>>> import numpy as np
>>> np.set_printoptions(precision=3, suppress=True, linewidth=100, floatmode="fixed")
>>> K = np.load("run15.npy")
>>> K
array([[ 0, -4,  0,  0,  0,  0,  0,  0,  0,  0],
       [ 0,  0,  0,  0,  0,  0,  0,  0, -3,  0],
       [ 0,  0,  3,  0,  0,  0,  0,  0,  0,  0],
       [ 0,  0,  0,  0,  0,  1,  0,  0,  0,  0],
       [ 0,  0,  0,  0,  0,  0,  0,  0,  0,  0],
       [ 0,  0,  0,  0,  0,  0,  0,  0,  0,  0],
       [ 0,  0,  0,  0,  5,  0,  0,  0,  0,  0],
       [ 0,  0,  0,  0,  0,  0,  0,  0,  0,  0],
       [ 0,  0,  0, -1,  0,  0,  0,  0,  0,  0],
       [ 0,  0,  0,  0,  0,  0,  0,  3,  0,  0]])
>>> K @ K
array([[ 0,  0,  0,  0,  0,  0,  0,  0, 12,  0],
       [ 0,  0,  0,  3,  0,  0,  0,  0,  0,  0],
       [ 0,  0,  9,  0,  0,  0,  0,  0,  0,  0],
       [ 0,  0,  0,  0,  0,  0,  0,  0,  0,  0],
       [ 0,  0,  0,  0,  0,  0,  0,  0,  0,  0],
       [ 0,  0,  0,  0,  0,  0,  0,  0,  0,  0],
       [ 0,  0,  0,  0,  0,  0,  0,  0,  0,  0],
       [ 0,  0,  0,  0,  0,  0,  0,  0,  0,  0],
       [ 0,  0,  0,  0,  0, -1,  0,  0,  0,  0],
       [ 0,  0,  0,  0,  0,  0,  0,  0,  0,  0]])
>>> np.flatnonzero(np.linalg.matrix_power((K != 0) + (K.T != 0) + np.eye(10), 10)[7])
array([7, 9])
>>> (K != 0).astype(int)
array([[0, 1, 0, 0, 0, 0, 0, 0, 0, 0],
       [0, 0, 0, 0, 0, 0, 0, 0, 1, 0],
       [0, 0, 1, 0, 0, 0, 0, 0, 0, 0],
       [0, 0, 0, 0, 0, 1, 0, 0, 0, 0],
       [0, 0, 0, 0, 0, 0, 0, 0, 0, 0],
       [0, 0, 0, 0, 0, 0, 0, 0, 0, 0],
       [0, 0, 0, 0, 1, 0, 0, 0, 0, 0],
       [0, 0, 0, 0, 0, 0, 0, 0, 0, 0],
       [0, 0, 0, 1, 0, 0, 0, 0, 0, 0],
       [0, 0, 0, 0, 0, 0, 0, 1, 0, 0]])
